% python3 -q
>>> import numpy as np
>>> from numpy import linalg as LA
>>> np.set_printoptions(precision=1, suppress=True, linewidth=160, floatmode="fixed")
>>> X = np.load("w.npy")
>>> X
array([[ 3, -1,  3, -1],
       [ 1,  1,  1,  1],
       [ 3, -1,  3, -1],
       [ 1,  1,  1,  1]])
>>> # columns 0 and 2 are equal
>>> Uu, sigma, VT = LA.svd(X)
>>> np.argmax(sigma[:-1] / (sigma[1:] + 1e-6)) + 1
np.int64(2)
>>> Y = Uu[:, :2] @ np.diag(sigma[:2]) @ VT[:2]
>>> np.round(LA.norm(X - Y) / LA.norm(X), 1)
np.float64(0.0)
>>> np.round(np.abs(X - Y).max(), 1)
np.float64(0.0)
>>> Y
array([[ 3.0, -1.0,  3.0, -1.0],
       [ 1.0,  1.0,  1.0,  1.0],
       [ 3.0, -1.0,  3.0, -1.0],
       [ 1.0,  1.0,  1.0,  1.0]])
>>> E = np.loadtxt("run18.csv", delimiter=",")
>>> E
array([[2.0, 0.0, 0.0, 0.0, 0.0, 0.0],
       [1.0, 0.0, 0.0, 0.0, 0.0, 0.0],
       [2.0, 0.0, 2.0, 0.0, 0.0, 0.0],
       [2.0, 1.0, 2.0, 0.0, 0.0, 0.0],
       [0.0, 2.0, 1.0, 1.0, 0.0, 0.0],
       [1.0, 1.0, 1.0, 1.0, 0.0, 2.0]])
>>> LA.matrix_rank(E - E[0, 0] * np.eye(6))
np.int64(5)
>>> np.prod(np.diag(E)), np.round(LA.det(E), 1)
(np.float64(0.0), np.float64(0.0))
>>> E.inv()
Traceback (most recent call last):
  File "<python-input-16>", line 1, in <module>
    E.inv()
    ^^^^^
AttributeError: 'numpy.ndarray' object has no attribute 'inv'
>>> (E - E.T) / 2
array([[ 0.0, -0.5, -1.0, -1.0,  0.0, -0.5],
       [ 0.5,  0.0,  0.0, -0.5, -1.0, -0.5],
       [ 1.0,  0.0,  0.0, -1.0, -0.5, -0.5],
       [ 1.0,  0.5,  1.0,  0.0, -0.5, -0.5],
       [ 0.0,  1.0,  0.5,  0.5,  0.0,  0.0],
       [ 0.5,  0.5,  0.5,  0.5,  0.0,  0.0]])
>>> E @ E
array([[4.0, 0.0, 0.0, 0.0, 0.0, 0.0],
       [2.0, 0.0, 0.0, 0.0, 0.0, 0.0],
       [8.0, 0.0, 4.0, 0.0, 0.0, 0.0],
       [9.0, 0.0, 4.0, 0.0, 0.0, 0.0],
       [6.0, 1.0, 4.0, 0.0, 0.0, 0.0],
       [9.0, 3.0, 6.0, 2.0, 0.0, 4.0]])
>>> (E + E.T) / 2
array([[2.0, 0.5, 1.0, 1.0, 0.0, 0.5],
       [0.5, 0.0, 0.0, 0.5, 1.0, 0.5],
       [1.0, 0.0, 2.0, 1.0, 0.5, 0.5],
       [1.0, 0.5, 1.0, 0.0, 0.5, 0.5],
       [0.0, 1.0, 0.5, 0.5, 0.0, 0.0],
       [0.5, 0.5, 0.5, 0.5, 0.0, 2.0]])
>>> np.trace(E)
np.float64(6.0)
>>> LA.lstsq(E[:-1].T, E[-1])[2]
np.int32(4)
>>> np.allclose(E[:-1].T @ LA.lstsq(E[:-1].T, E[-1])[0], E[-1])
False
>>> round(float(np.trace(LA.pinv(E) @ E)), 1)
5.0
>>> u, v = E[4], E[0]
>>> u @ u
np.float64(6.0)
>>> pr = (u @ v) / (u @ u) * u
>>> round(float(LA.norm(u + v) ** 2 + LA.norm(u - v) ** 2), 1)
20.0
>>> pr
array([0.0, 0.0, 0.0, 0.0, 0.0, 0.0])
>>> v - pr
array([2.0, 0.0, 0.0, 0.0, 0.0, 0.0])
>>> np.outer(u, v)
array([[0.0, 0.0, 0.0, 0.0, 0.0, 0.0],
       [4.0, 0.0, 0.0, 0.0, 0.0, 0.0],
       [2.0, 0.0, 0.0, 0.0, 0.0, 0.0],
       [2.0, 0.0, 0.0, 0.0, 0.0, 0.0],
       [0.0, 0.0, 0.0, 0.0, 0.0, 0.0],
       [0.0, 0.0, 0.0, 0.0, 0.0, 0.0]])
>>> LA.matrix_rank(np.outer(u, v))
np.int64(1)
>>> (v - pr) @ u
np.float64(0.0)
>>> [round(float(x), 1) for x in LA.svd(E, compute_uv=False)[:3]]
[4.9, 2.7, 1.8]
>>> A = np.load("test16.npy")
>>> A
array([[  6,   6,   4,  -4,   2],
       [ 15,  15,  10, -10,   5],
       [-12, -12,  -8,   8,  -4]])
>>> A @ LA.pinv(A) @ A
array([[  6.0,   6.0,   4.0,  -4.0,   2.0],
       [ 15.0,  15.0,  10.0, -10.0,   5.0],
       [-12.0, -12.0,  -8.0,   8.0,  -4.0]])
>>> LA.lstsq(A[:-1].T, A[-1])[2]
np.int32(1)
>>> np.allclose(A[:-1].T @ LA.lstsq(A[:-1].T, A[-1])[0], A[-1])
True
>>> np.round(np.trace(LA.pinv(A) @ A), 1)
np.float64(1.0)
>>> np.unique(A.round(6), axis=0).shape
(3, 5)
>>> rk = LA.matrix_rank(A)
>>> rk
np.int64(1)
>>> N = LA.svd(A)[2][rk:].T
>>> np.allclose(A @ N, 0)
True
>>> [int(LA.matrix_rank(A[:, :j + 1])) for j in range(5)]
[1, 1, 1, 1, 1]
>>> feats = np.array([[1, 0, 2], [2, 1, 0], [2, 1, 3]])
>>> feats
array([[1, 0, 2],
       [2, 1, 0],
       [2, 1, 3]])
>>> np.trace(feats)
np.int64(5)
>>> round(np.abs(LA.eigvals(feats)).max(), 1)
np.float64(4.5)
>>> round(float(LA.det(feats)), 1)
3.0
>>> LA.matrix_power(feats, 4)
array([[113,  44, 152],
       [ 64,  25,  88],
       [196,  76, 265]])
>>> M = np.loadtxt("layer11.csv", delimiter=",")
>>> M
array([[  0.3,   0.5,   0.6],
       [ -1.3,  -0.8,  -1.4],
       [ -2.6,  -3.0,  -4.5],
       [ -0.2,  -1.9,  -1.9],
       [ -0.6,  -1.9,  -2.1],
       [ -2.3,  -3.7,  -4.9],
       [ -0.3,   0.6,   0.2],
       [  2.3,   5.0,   6.2],
       [ -0.3,  -1.3,  -1.3],
       [ -1.5,  -4.2,  -5.1],
       [ -4.3,  -7.6, -10.1],
       [  1.9,   3.1,   4.2],
       [ -0.2,  -1.7,  -1.9],
       [ -0.8,  -3.1,  -3.7],
       [  0.0,  -0.6,  -0.6],
       [ -3.5,  -6.7,  -8.6],
       [ -3.8,  -7.8,  -9.9],
       [ -3.0,  -5.3,  -7.2],
       [ -1.2,  -3.0,  -3.9],
       [ -3.3,  -5.5,  -7.2],
       [ -0.2,  -1.8,  -2.0],
       [  0.8,   0.7,   1.2],
       [  0.4,  -0.6,  -0.3],
       [  0.5,  -0.1,   0.3]])
>>> Uu, sigma, VT = LA.svd(M)
>>> sigma
array([31.2,  2.4,  0.4])
>>> np.argmax(sigma[:-1] / (sigma[1:] + 1e-6)) + 1
np.int64(1)
>>> Y = Uu[:, :1] @ np.diag(sigma[:1]) @ VT[:1]
>>> LA.matrix_rank(Y)
np.int64(1)
>>> round(LA.norm(M - Y, 2), 1), round(float(sigma[1]), 1)
(np.float64(2.4), 2.4)
>>> m1 = np.load("block13.npy")
>>> m1
array([[-2.0,  2.0,  2.0,  1.0],
       [ 2.0,  1.0,  4.0,  2.0],
       [ 2.0,  4.0,  1.0,  2.0],
       [ 1.0,  2.0,  2.0, -2.0]])
>>> w1 = np.array([[1, 2], [1, 1], [2, 1], [0, 3]])
>>> beta = np.array([1, -3])
>>> hid = np.maximum(m1 @ w1 + beta, 0)
>>> LA.matrix_rank(hid)
np.int64(2)
>>> (hid > 0).mean(axis=0)
array([1.0, 0.5])
>>> (hid > 0).astype(int)
array([[1, 0],
       [1, 1],
       [1, 1],
       [1, 0]])
>>> Z = np.array([[-2, -2], [0, 3]])
>>> w1 @ Z
array([[-2,  4],
       [-2,  1],
       [-4, -1],
       [ 0,  9]])
>>> W0 = np.load("a.npy")
>>> W0
array([[ 1.4, -1.2, -0.3, -2.5,  0.2,  0.1],
       [ 0.4,  0.9,  1.0,  0.3,  0.0, -1.1],
       [ 1.2, -0.6, -0.5, -2.6,  0.7, -0.1]])
>>> LA.svd(W0, compute_uv=False)
array([4.4, 1.7, 0.6])
>>> W0.sum(axis=1)
array([-2.3,  1.5, -1.9])
>>> W0 - W0[0]
array([[ 0.0,  0.0,  0.0,  0.0,  0.0,  0.0],
       [-1.0,  2.1,  1.3,  2.8, -0.2, -1.2],
       [-0.2,  0.6, -0.2, -0.1,  0.5, -0.2]])
>>> np.unravel_index(np.abs(W0).argmax(), W0.shape)
(np.int64(2), np.int64(3))
>>> round(LA.norm(W0), 1)
np.float64(4.7)
>>> np.count_nonzero(W0)
np.int64(17)
>>> W0[:, 6]
Traceback (most recent call last):
  File "<python-input-78>", line 1, in <module>
    W0[:, 6]
    ~~^^^^^^
IndexError: index 6 is out of bounds for axis 1 with size 6
>>> LA.norm(W0, axis=1)
array([3.1, 1.8, 3.1])
>>> np.round(LA.norm(W0) ** 2 / LA.norm(W0, 2) ** 2, 1)
np.float64(1.2)
>>> np.round(W0[2] @ W0[1], 1)
np.float64(-1.2)
>>> Y = W0 / LA.norm(W0, axis=1, keepdims=True)
>>> gram = Y @ Y.T
>>> round(np.degrees(np.arccos(np.clip(gram[1, 2], -1, 1))), 1)
np.float64(102.9)
>>> (np.abs(gram) > 0.9).astype(int)
array([[1, 0, 1],
       [0, 1, 0],
       [1, 0, 1]])
>>> gram
array([[ 1.0, -0.3,  1.0],
       [-0.3,  1.0, -0.2],
       [ 1.0, -0.2,  1.0]])
>>> (gram - 2 * np.eye(3)).round(6).argmax(axis=1)
array([2, 2, 0])
>>> J = np.load("arr.npy")
>>> J
array([[-0.9,  0.0, -2.0,  2.0, -3.0,  2.0, -1.0],
       [-2.0,  1.1,  2.0,  3.0,  2.0,  1.0,  2.0],
       [ 1.0,  0.0,  3.1,  3.0,  2.0,  2.0,  1.0],
       [-3.0,  3.0,  2.0, -1.9,  0.0, -1.0, -1.0],
       [-3.0,  0.0,  0.0, -1.0,  1.1,  2.0,  2.0],
       [-3.0,  2.0,  3.0, -3.0,  2.0,  1.1,  1.0],
       [-1.0,  0.0, -2.0,  2.0, -3.0,  2.0, -0.9]])
>>> [round(float(x), 1) for x in LA.svd(J, compute_uv=False)[:3]]
[9.1, 6.8, 6.1]
